% ipython --no-banner

In [1]: import numpy as np

In [2]: import numpy.linalg as la

In [3]: np.set_printoptions(precision=3, suppress=True, linewidth=120)

In [4]: def rd(a):
   ...:     return np.round(a, 3) + 0
   ...: 

In [5]: A = np.load("layer0.npy")

In [6]: A
Out[6]: 
array([[ 2.933, -3.   ,  1.965],
       [ 3.026, -3.053,  1.958],
       [ 2.978, -2.985,  2.005],
       [ 3.062, -2.978,  1.909],
       [ 2.992, -3.02 ,  1.94 ],
       [ 3.034, -3.041,  2.071],
       [ 2.982, -2.96 ,  2.033],
       [ 2.974, -3.006,  2.051],
       [ 3.114, -2.916,  2.105],
       [ 0.909, -0.983,  1.945],
       [ 1.024, -0.993,  1.934],
       [ 1.073, -0.879,  2.011],
       [ 0.993, -1.075,  2.055],
       [ 1.092, -0.993,  1.924],
       [ 1.003, -1.06 ,  2.037],
       [ 0.964, -1.058,  1.949],
       [ 0.965, -1.011,  2.074],
       [ 0.96 , -1.011,  1.894],
       [ 1.001,  0.995,  2.006],
       [ 0.993,  1.017,  2.092],
       [ 1.019,  0.949,  1.928],
       [ 0.988,  1.043,  1.982],
       [ 1.083,  1.013,  1.981],
       [ 0.959,  0.964,  2.031],
       [ 1.052,  1.042,  1.953],
       [ 0.997,  1.028,  1.95 ],
       [ 0.977,  0.999,  2.042]])

In [7]: P = A @ la.solve(A.T @ A, A.T)

In [8]: np.allclose(P @ P, P)
Out[8]: True

In [9]: x = np.array([1, 3, 3])

In [10]: rhs = A @ x

In [11]: rd(la.solve(A.T @ A, A.T @ rhs))
Out[11]: array([1., 3., 3.])

In [12]: rd(la.pinv(A) @ A)
Out[12]: 
array([[1., 0., 0.],
       [0., 1., 0.],
       [0., 0., 1.]])

In [13]: rng = np.random.default_rng(105)

In [14]: rhs = rhs + 0.05 * rng.normal(size=27)

In [15]: print(rd(rhs))
[-0.175 -0.197  0.137 -0.148 -0.26   0.177  0.204  0.15   0.761  3.823  3.901  4.352  3.985  3.877  3.887  3.63   4.095
  3.55   9.902 10.288  9.582 10.023 10.105  9.947  9.973  9.954 10.15 ]

In [16]: beta, *_ = la.lstsq(A, rhs)

In [17]: rd(la.norm(rhs - A @ beta))
Out[17]: np.float64(0.251)

In [18]: Y = np.c_[A[:, :1] @ np.array([[8]]), np.array([1, 1, 3, 1, 1, 1, 2, 1, 3, 3, 3, 0, 0, 0, 2, 0, 1, 2, 0, 3, 3, 1, 3, 3, 2, 0, 1])]

In [19]: Y
Out[19]: 
array([[23.464,  1.   ],
       [24.208,  1.   ],
       [23.824,  3.   ],
       [24.496,  1.   ],
       [23.936,  1.   ],
       [24.272,  1.   ],
       [23.856,  2.   ],
       [23.792,  1.   ],
       [24.912,  3.   ],
       [ 7.272,  3.   ],
       [ 8.192,  3.   ],
       [ 8.584,  0.   ],
       [ 7.944,  0.   ],
       [ 8.736,  0.   ],
       [ 8.024,  2.   ],
       [ 7.712,  0.   ],
       [ 7.72 ,  1.   ],
       [ 7.68 ,  2.   ],
       [ 8.008,  0.   ],
       [ 7.944,  3.   ],
       [ 8.152,  3.   ],
       [ 7.904,  1.   ],
       [ 8.664,  3.   ],
       [ 7.672,  3.   ],
       [ 8.416,  2.   ],
       [ 7.976,  0.   ],
       [ 7.816,  1.   ]])

In [20]: rd(la.norm(Y - A @ la.lstsq(A, Y)[0], axis=0))
Out[20]: array([0.   , 5.768])

In [21]: la.matrix_rank(Y)
Out[21]: np.int64(2)

In [22]: rd(la.norm(la.qr(A)[0].T @ Y, axis=0) ** 2 / ((Y ** 2).sum(axis=0) + 1e-12))
Out[22]: array([1.   , 0.657])

In [23]: rd(la.lstsq(A, Y[:, 0])[0])
Out[23]: array([8., 0., 0.])

In [24]: W2 = np.sign(np.array([[4, 6, 8, 9], [5, 2, 2, 0], [5, 4, 1, 5], [9, 2, 3, 9]]))

In [25]: Y = (np.tril(W2, -1) + np.eye(4)) @ (np.triu(W2, 1) + np.eye(4))

In [26]: evals = np.array([-2, 2, -1, -1])

In [27]: X = np.rint(Y * evals @ la.inv(Y)) + 0

In [28]: X
Out[28]: 
array([[ -6.,   7.,  -7.,   4.],
       [ -8.,  12., -13.,   7.],
       [ -8.,  13., -14.,   7.],
       [ -8.,  13., -13.,   6.]])

In [29]: rd(la.norm(X))
Out[29]: np.float64(38.626)

In [30]: print(rd(la.svd(X, compute_uv=False)))
[38.582  1.567  0.992  0.067]

In [31]: np.zeros(4, 4)
---------------------------------------------------------------------------
TypeError                                 Traceback (most recent call last)
Cell In[31], line 1
----> 1 np.zeros(4, 4)

TypeError: Cannot interpret '4' as a data type

In [32]: print(la.matrix_rank(X))
4

In [33]: Y = np.array([[-2, -2], [0, 1]])

In [34]: W2 = np.kron(Y, X)

In [35]: la.matrix_rank(W2)
Out[35]: np.int64(8)

In [36]: print(W2)
[[ 12. -14.  14.  -8.  12. -14.  14.  -8.]
 [ 16. -24.  26. -14.  16. -24.  26. -14.]
 [ 16. -26.  28. -14.  16. -26.  28. -14.]
 [ 16. -26.  26. -12.  16. -26.  26. -12.]
 [ -0.   0.  -0.   0.  -6.   7.  -7.   4.]
 [ -0.   0.  -0.   0.  -8.  12. -13.   7.]
 [ -0.   0.  -0.   0.  -8.  13. -14.   7.]
 [ -0.   0.  -0.   0.  -8.  13. -13.   6.]]

In [37]: print(W2.shape)
(8, 8)

In [38]: rd(la.norm(W2, 2)), rd(la.norm(Y, 2) * la.norm(X, 2))
Out[38]: (np.float64(112.69), np.float64(112.69))

In [39]: mat = np.loadtxt("block14.csv", delimiter=",")

In [40]: rd(mat)
Out[40]: 
array([[ 1.031,  0.52 , -0.44 ,  0.44 , -0.105],
       [ 0.52 ,  2.255,  1.241,  0.038, -0.907],
       [-0.44 ,  1.241,  2.059, -0.597, -1.839],
       [ 0.44 ,  0.038, -0.597,  0.299,  0.466],
       [-0.105, -0.907, -1.839,  0.466,  2.356]])

In [41]: Y = mat / la.norm(mat, axis=1, keepdims=True)

In [42]: cov = Y @ Y.T

In [43]: print((np.abs(cov) > 0.9).astype(int))
[[1 0 0 0 0]
 [0 1 0 0 0]
 [0 0 1 0 1]
 [0 0 0 1 0]
 [0 0 1 0 1]]

In [44]: print((cov - 2 * np.eye(5)).round(6).argmax(axis=1))
[3 2 1 4 3]

In [45]: np.argwhere(np.triu(np.abs(cov) > 0.95, 1))
Out[45]: array([[2, 4]])

In [46]: rd(cov)
Out[46]: 
array([[ 1.   ,  0.349, -0.191,  0.671,  0.044],
       [ 0.349,  1.   ,  0.782, -0.325, -0.741],
       [-0.191,  0.782,  1.   , -0.835, -0.962],
       [ 0.671, -0.325, -0.835,  1.   ,  0.77 ],
       [ 0.044, -0.741, -0.962,  0.77 ,  1.   ]])

In [47]: print(rd(cov[3]))
[ 0.671 -0.325 -0.835  1.     0.77 ]

In [48]: rd(la.norm(Y, axis=1))
Out[48]: array([1., 1., 1., 1., 1.])

In [49]: evals, V = la.eigh(cov)

In [50]: rd(la.eigvalsh(cov @ cov))
Out[50]: array([ 0.   ,  0.   ,  0.029,  2.405, 10.753])

In [51]: print(rd(evals))
[0.    0.    0.17  1.551 3.279]

In [52]: print(rd(evals.sum()), np.trace(cov))
5.0 5.0

In [53]: rd(V.T @ cov @ V)
Out[53]: 
array([[0.   , 0.   , 0.   , 0.   , 0.   ],
       [0.   , 0.   , 0.   , 0.   , 0.   ],
       [0.   , 0.   , 0.17 , 0.   , 0.   ],
       [0.   , 0.   , 0.   , 1.551, 0.   ],
       [0.   , 0.   , 0.   , 0.   , 3.279]])

In [54]: rd(np.abs(V[:, -1]))
Out[54]: array([0.135, 0.409, 0.551, 0.479, 0.53 ])

In [55]: rd(la.eigvalsh(cov + 4 * np.eye(5)))
Out[55]: array([4.   , 4.   , 4.17 , 5.551, 7.279])

In [56]: np.unique(evals.round(6) + 0, return_counts=True)[1]
Out[56]: array([2, 1, 1, 1])

In [57]: np.abs(V[:, -1]).round(6).argmax()
Out[57]: np.int64(2)

In [58]: (evals > 1e-8).sum(), (evals < -1e-8).sum()
Out[58]: (np.int64(3), np.int64(0))

In [59]: la.lstsq(mat[:-1].T, mat[-1])[2]
Out[59]: np.int32(3)

In [60]: np.unique(mat.round(6), axis=0).shape
Out[60]: (5, 5)

In [61]: print(rd(la.norm(mat, 2) / la.norm(mat)))
0.913

In [62]: la.matrix_rank(mat, rtol=0.1)
Out[62]: np.int64(3)

In [63]: print(la.cond(mat) > 100)
True

In [64]: th = np.radians(45)

In [65]: R = np.eye(5)

In [66]: R[1, 1] = R[2, 2] = np.cos(th)

In [67]: R[1, 2], R[2, 1] = -np.sin(th), np.sin(th)

In [68]: rd(R)
Out[68]: 
array([[ 1.   ,  0.   ,  0.   ,  0.   ,  0.   ],
       [ 0.   ,  0.707, -0.707,  0.   ,  0.   ],
       [ 0.   ,  0.707,  0.707,  0.   ,  0.   ],
       [ 0.   ,  0.   ,  0.   ,  1.   ,  0.   ],
       [ 0.   ,  0.   ,  0.   ,  0.   ,  1.   ]])

In [69]: Y = mat @ R.T

In [70]: np.allclose(la.norm(mat, axis=1), la.norm(Y, axis=1))
Out[70]: True

In [71]: np.allclose(mat @ mat.T, Y @ Y.T)
Out[71]: True

In [72]: rd(Y)
Out[72]: 
array([[ 1.031,  0.679,  0.057,  0.44 , -0.105],
       [ 0.52 ,  0.717,  2.472,  0.038, -0.907],
       [-0.44 , -0.579,  2.334, -0.597, -1.839],
       [ 0.44 ,  0.449, -0.395,  0.299,  0.466],
       [-0.105,  0.659, -1.941,  0.466,  2.356]])

In [73]: feats = np.load("test7.npy")

In [74]: feats
Out[74]: 
array([[ 0,  0,  0,  0],
       [ 1, -3, -3, -3],
       [-2, -2,  2,  1],
       [-1,  3,  1, -1],
       [-1,  3,  1, -1],
       [ 0,  0,  0,  0],
       [ 0,  0, -2, -4],
       [ 0,  0,  0,  0],
       [-3,  1,  3,  0],
       [ 0,  0,  0,  0],
       [ 3,  0,  0, -2],
       [ 0,  1,  5,  2],
       [ 0,  0,  0,  0],
       [-1,  3,  1, -1],
       [ 0,  0,  0,  0],
       [ 0,  0,  0,  0],
       [-2, -2,  2,  1],
       [ 2,  3,  3,  1],
       [-2, -2,  2,  1],
       [ 0,  0,  0,  0],
       [ 1,  6,  4,  0],
       [ 0,  0, -2, -4],
       [ 3,  0,  0, -2]])

In [75]: cen = feats - feats.mean(axis=0)

In [76]: V = la.svd(cen)[2][:2]

In [77]: Y = cen - cen @ V.T @ V

In [78]: rd(Y.std(axis=0))
Out[78]: array([1.05 , 0.42 , 0.47 , 0.603])

In [79]: rd(np.cov(cen @ V.T, rowvar=False))
Out[79]: 
array([[6.486, 0.   ],
       [0.   , 3.827]])

In [80]: rd((cen @ V.T).std(axis=0))
Out[80]: array([2.491, 1.913])

In [81]: rd(np.diag(V.T @ V))
Out[81]: array([0.253, 0.822, 0.527, 0.398])

In [82]: x = np.array([5, 0, 3, 5])

In [83]: rhs = feats @ x

In [84]: rd(la.solve(feats.T @ feats, feats.T @ rhs))
Out[84]: array([5., 0., 3., 5.])

In [85]: rhs = rhs + 0.02 * rng.normal(size=23)

In [86]: rd(rhs)
Out[86]: 
array([  0.001, -19.   ,   0.998,  -7.02 ,  -6.979,   0.009, -26.002,  -0.001,  -6.003,   0.029,   4.994,  24.965,
         0.002,  -6.983,   0.013,  -0.009,   0.967,  24.041,   0.979,   0.002,  16.996, -26.014,   4.99 ])

In [87]: beta, *_ = la.lstsq(feats, rhs)

In [88]: rd(beta)
Out[88]: array([5.001, 0.005, 2.994, 5.004])

In [89]: beta.round()
Out[89]: array([5., 0., 3., 5.])

In [90]: print([round(float(la.norm(la.solve(feats.T @ feats + lam * np.eye(4), feats.T @ rhs))), 2) for lam in (0, 1, 10, 100)])
[7.68, 7.51, 6.27, 2.74]
